$ python3 -q
>>> import numpy as np
>>> np.set_printoptions(suppress=True, linewidth=200)
>>> m1 = np.load("case10.npy")
>>> m1
array([[ 0,  0,  0],
       [ 0,  3, -1],
       [ 0,  3, -1],
       [ 0,  3, -1],
       [ 0,  0,  0],
       [-3, -3,  2],
       [ 0,  3, -1],
       [ 0,  3, -1],
       [-3, -3,  2],
       [ 0,  0,  0],
       [ 0,  3, -1],
       [ 0,  0,  0],
       [ 0,  3, -1],
       [ 0,  0,  0]])
>>> rank = np.linalg.matrix_rank(m1)
>>> rank
np.int64(2)
>>> null = np.linalg.svd(m1)[2][rank:].T
>>> [int(np.linalg.matrix_rank(np.delete(m1, i, axis=0))) for i in range(14)]
[2, 2, 2, 2, 2, 2, 2, 2, 2, 2, 2, 2, 2, 2]
>>> [int(np.linalg.matrix_rank(m1[:i])) for i in range(1, len(m1) + 1)]
[0, 1, 1, 1, 1, 2, 2, 2, 2, 2, 2, 2, 2, 2]
>>> Uu, sig, vt = np.linalg.svd(m1)
>>> V = vt[:(sig > 1e-8).sum()]
>>> rng = np.random.default_rng(83336)
>>> x0 = m1[7] + 2 * m1[11] + rng.integers(2) * np.eye(3)[1]
>>> x0
array([ 0.,  4., -1.])
>>> np.allclose(V.T @ V @ x0, x0)
False
>>> data = np.load("test11.npy")
>>> data.round(1) + 0
array([[ 3.1, -3.6, -1.6],
       [ 3. ,  0.4, -4. ],
       [ 2.1, -4.5,  0.2],
       [ 2.9,  0.7, -4. ],
       [ 2. ,  2.4, -3.9],
       [-3. , -0.5,  4. ],
       [ 3.4, -2.8, -2.4],
       [ 3.2, -0.1, -3.9],
       [-3.5,  1.7,  3.2],
       [-2.2,  4.5, -0.2],
       [-3.4,  0.9,  3.6],
       [-3.3,  3.3,  1.9],
       [-3.2,  0. ,  3.9],
       [-1. , -3.5,  3.4],
       [-3.1,  3.6,  1.5],
       [-3.4,  2.5,  2.6]])
>>> cov = np.cov(data, rowvar=False)
>>> round(float(np.corrcoef(data[:, 2], data[:, 1])[0, 1]), 1)
0.1
>>> cov.round(1)
array([[ 9. , -4.3, -8.3],
       [-4.3,  7.5,  0.6],
       [-8.3,  0.6,  9.8]])
>>> np.round(np.polyfit(data[:, 2], data[:, 1], 1), 1)
array([0.1, 0.3])
>>> F = np.loadtxt("block6.csv", delimiter=",")
>>> F
array([[-2.,  7.],
       [ 0., -3.]])
>>> round(np.log10(np.linalg.cond(F)))
1
>>> np.argsort(-np.linalg.norm(F, axis=0).round(6), kind="stable")[:3]
array([1, 0])
>>> np.linalg.matrix_rank(F, rtol=0.1)
np.int64(1)
>>> np.einsum("ii->", F)
np.float64(-5.0)
>>> np.poly(F)
array([1., 5., 6.])
>>> round(float(np.linalg.det(2 * F)), 1), round(np.linalg.det(F), 1)
(24.0, np.float64(6.0))
>>> round(np.linalg.det(F[::-1]), 1)
np.float64(-6.0)
>>> round(np.linalg.eigvals(F).sum().real, 1)
np.float64(-5.0)
>>> q = F.astype(float).copy()
>>> for j in range(2):
...     q[:, j] -= q[:, :j] @ (q[:, :j].T @ q[:, j])
...     q[:, j] /= np.linalg.norm(q[:, j])
... 
>>> q.T @ F
array([[ 2., -7.],
       [ 0.,  3.]])
>>> q
array([[-1.,  0.],
       [ 0., -1.]])
>>> arr = np.load("run15.npy")
>>> arr
array([[ 2.7,  0.5, -5.6],
       [ 3. ,  0.5, -6.2],
       [ 3.9, -0.7, -5.8],
       [ 3.4,  0.5, -5.6],
       [ 2.6,  0.5, -5.7],
       [ 3.7,  1.4, -5.7],
       [ 2.4,  0.8, -6.2],
       [ 2. , -1.7, -6.6],
       [ 4. , -0.1, -6.8],
       [ 3. , -0.5, -5.6],
       [ 2.8,  1.5, -4.5],
       [ 2.9, -0.9, -5.3],
       [ 3.5,  1.1, -6. ],
       [ 4.5, -0.7, -5.9],
       [ 3.4,  0.1, -6.7],
       [ 0.8, -1.4, -5.7],
       [ 5.2, -1.5, -5. ],
       [ 3.7,  1.4, -7.2],
       [ 5.3, -0.8, -6.8],
       [ 4.9, -0.8, -6. ],
       [ 1.8, -1.3, -5.7],
       [ 1.2,  1.1, -6. ]])
>>> Xc = arr - arr.mean(axis=0)
>>> Uu, sig, vt = np.linalg.svd(Xc, full_matrices=False)
>>> np.round(np.abs(vt[-1]), 1) + 0
array([0.1, 0. , 1. ])
>>> np.round(vt[0] * np.sign(vt[0, np.abs(vt[0]).argmax()]), 1)
array([ 1. , -0.3, -0.1])
>>> np.abs(Uu[:, 0]).argmax()
np.int64(18)
>>> np.abs(vt[0]).argmax()
np.int64(0)
>>> np.searchsorted(np.cumsum(sig ** 2) / (sig ** 2).sum(), 0.9) + 1
np.int64(3)
>>> dist = np.linalg.norm(arr[:, None] - arr[None], axis=-1)
>>> (dist + 1e9 * np.eye(22)).round(6).argmin(axis=1)
array([ 4,  4, 13,  0,  0, 12,  4, 20, 14, 11,  0,  9,  5, 19,  8, 20, 19, 12, 19, 13,  7,  6])
>>> np.linalg.matrix_rank(dist ** 2)
np.int64(5)
>>> np.round(np.linalg.norm(arr - arr.mean(axis=0), axis=1), 1)
array([0.8, 0.6, 1. , 0.7, 0.9, 1.5, 1.2, 2.2, 1.2, 0.6, 2.2, 1.1, 1.2, 1.4, 0.8, 2.8, 2.6, 2. , 2.4, 1.8, 1.9, 2.3])
>>> dist.mean(axis=1).argmax()
np.int64(15)
>>> np.unravel_index(dist.round(6).argmax(), dist.shape)
(np.int64(16), np.int64(21))
>>> W0 = np.array([[-4.7, -4.0, 2.0, -6.0],
...     [-9.0, -1.7, 8.0, 0.0],
...     [2.0, 8.0, 9.3, 1.0],
...     [-5.0, -4.0, 2.0, -5.7]])
>>> np.round(np.poly(W0), 1)
array([   1. ,    2.8, -204.1, -228.4,   86.8])
>>> np.round(np.linalg.det(2 * W0), 1), np.round(np.linalg.det(W0), 1)
(np.float64(1389.0), np.float64(86.8))
>>> np.round(np.linalg.eigvals(W0), 1)
array([-15.2,  13.5,   0.3,  -1.4])
>>> def softmax(z):
...     e = np.exp(z - z.max(axis=-1, keepdims=True))
...     return e / e.sum(axis=-1, keepdims=True)
... 
>>> np.round(softmax(10 * W0[1]), 1) + 0
array([0., 0., 1., 0.])
>>> np.round(softmax(W0[1] + 5), 1) + 0
array([0., 0., 1., 0.])
>>> att = W0 @ W0.T / np.sqrt(4)
>>> np.round(softmax(att), 1) + 0
array([[0.5, 0. , 0. , 0.5],
       [0. , 1. , 0. , 0. ],
       [0. , 0. , 1. , 0. ],
       [0.5, 0. , 0. , 0.5]])
>>> np.round(softmax(att)[1] @ W0, 1) + 0
array([-9. , -1.7,  8. ,  0. ])
>>> Uu, sig, vt = np.linalg.svd(W0)
>>> sig.round(1)
array([15.7, 13.5,  5.5,  0.1])
>>> other = Uu[:, :3] @ np.diag(sig[:3]) @ vt[:3]
>>> np.linalg.matrix_rank(W0, rtol=0.05)
np.int64(3)
>>> np.linalg.matrix_rank(other)
np.int64(3)
>>> np.round(np.linalg.norm(W0 - other, 2), 1), np.round(sig[3], 1)
(np.float64(0.1), np.float64(0.1))
>>> other.round(1) + 0
array([[-4.7, -4. ,  2. , -6. ],
       [-9. , -1.7,  8. ,  0. ],
       [ 2. ,  8. ,  9.3,  1. ],
       [-5. , -4. ,  2. , -5.7]])
>>> round(float(np.linalg.norm(W0 - other) / np.linalg.norm(W0)), 1)
0.0
>>> X = np.load("layer8.npy")
>>> X
array([[0, 1, 1],
       [1, 0, 1],
       [1, 1, 0]])
>>> evals, V = np.linalg.eigh(X)
>>> x0 = np.array([9, 9, -7])
>>> (np.sign(V[:, -1].round(6)) == np.sign(V[0, -1].round(6))).astype(int)
array([1, 1, 1])
>>> x0 @ X @ x0
np.int64(-90)
>>> np.round(np.linalg.eigvalsh(X[1:, 1:]), 1)
array([-1.,  1.])
>>> np.round(V * np.maximum(evals, 0) @ V.T, 1)
array([[0.7, 0.7, 0.7],
       [0.7, 0.7, 0.7],
       [0.7, 0.7, 0.7]])
>>> x0 = np.array([1, -1, 1])
>>> np.linalg.norm(X @ x0) <= np.linalg.norm(X, 2) * np.linalg.norm(x0) + 1e-9
np.True_
>>> X @ np.ones(3)
array([2., 2., 2.])
>>> X @ np.eye(3)[1]
array([1., 0., 1.])
>>> np.sign((X @ x0).round(6))
array([0, 1, 0])
>>> np.einsum("ij,j->i", X, x0)
array([0, 2, 0])
>>> A = np.loadtxt("arr.csv", delimiter=",")
>>> A
array([[-1.,  3.,  0.],
       [ 3.,  1.,  3.],
       [ 0.,  3., -1.]])
>>> x0 = np.array([2, 3, -2])
>>> target = A @ x0
>>> coef, lr = np.zeros(3), 1 / np.linalg.norm(A, 2) ** 2
>>> for i in range(12):
...     coef -= lr * A.T @ (A @ coef - target)
...     if i % 2 == 0: print(i, round(np.linalg.norm(A @ coef - target), 1))
... 
0 2.7
2 2.4
4 2.2
6 1.9
8 1.7
10 1.6
>>> round(float(np.linalg.cond(A)), 1)
4.4
>>> np.round(softmax(A[1]), 1)
array([0.5, 0.1, 0.5])
>>> att = A @ A.T / np.sqrt(3)
>>> softmax(att).round(6).argmax(axis=1)
array([0, 1, 2])
>>> np.round(softmax(att)[1] @ A, 1)
array([3., 1., 3.])
>>> np.round(softmax(att), 1) + 0
array([[0.6, 0. , 0.4],
       [0. , 1. , 0. ],
       [0.4, 0. , 0.6]])
>>> T = np.stack([A, -2 * A, A[::-1]])
>>> np.round(np.linalg.norm(T, axis=(1, 2)), 1)
array([ 6.2, 12.5,  6.2])
>>> np.einsum("bij,cij->bc", T, T)
array([[ 39., -78.,  37.],
       [-78., 156., -74.],
       [ 37., -74.,  39.]])
>>> np.linalg.matrix_rank(T.reshape(3, -1))
np.int64(2)
>>> T.sum(axis=0)
array([[ 1.,  0., -1.],
       [ 0.,  0.,  0.],
       [-1.,  0.,  1.]])
>>> J = np.load("data.npy")
>>> J
array([[6., 5., 0., 0.],
       [5., 6., 0., 0.],
       [0., 0., 6., 5.],
       [0., 0., 5., 6.]])
>>> np.flatnonzero(np.linalg.matrix_power((J != 0) + (J.T != 0) + np.eye(4), 4)[0])
array([0, 1])
>>> (np.linalg.matrix_power((J != 0) + (J.T != 0) + np.eye(4), 4) > 0).astype(int)
array([[1, 1, 0, 0],
       [1, 1, 0, 0],
       [0, 0, 1, 1],
       [0, 0, 1, 1]])
>>> J @ J
array([[61., 60.,  0.,  0.],
       [60., 61.,  0.,  0.],
       [ 0.,  0., 61., 60.],
       [ 0.,  0., 60., 61.]])
>>> (J != 0).astype(int)
array([[1, 1, 0, 0],
       [1, 1, 0, 0],
       [0, 0, 1, 1],
       [0, 0, 1, 1]])
>>> round(float(np.linalg.det(J)), 1)
121.0
>>> other = J / np.sqrt((J ** 2).mean(axis=1, keepdims=True))
>>> np.linalg.matrix_rank(J - J.mean(axis=1, keepdims=True))
np.int64(3)
>>> np.round(np.linalg.norm(other, axis=1), 1)
array([2., 2., 2., 2.])
>>> np.linalg.matrix_rank(other) == np.linalg.matrix_rank(J)
np.True_
>>> other[1].round(1)
array([1.3, 1.5, 0. , 0. ])
>>> np.round(J - J.mean(axis=1, keepdims=True), 1)
array([[ 3.2,  2.2, -2.8, -2.8],
       [ 2.2,  3.2, -2.8, -2.8],
       [-2.8, -2.8,  3.2,  2.2],
       [-2.8, -2.8,  2.2,  3.2]])
>>> np.argsort(-np.linalg.norm(J, axis=0).round(6), kind="stable")[:3]
array([0, 1, 2])
>>> np.linalg.matrix_rank(J, rtol=0.1)
np.int64(2)
>>> np.round(np.linalg.norm(J, 2) / np.linalg.norm(J), 1)
np.float64(0.7)
>>> np.linalg.cond(J) > 100
np.False_
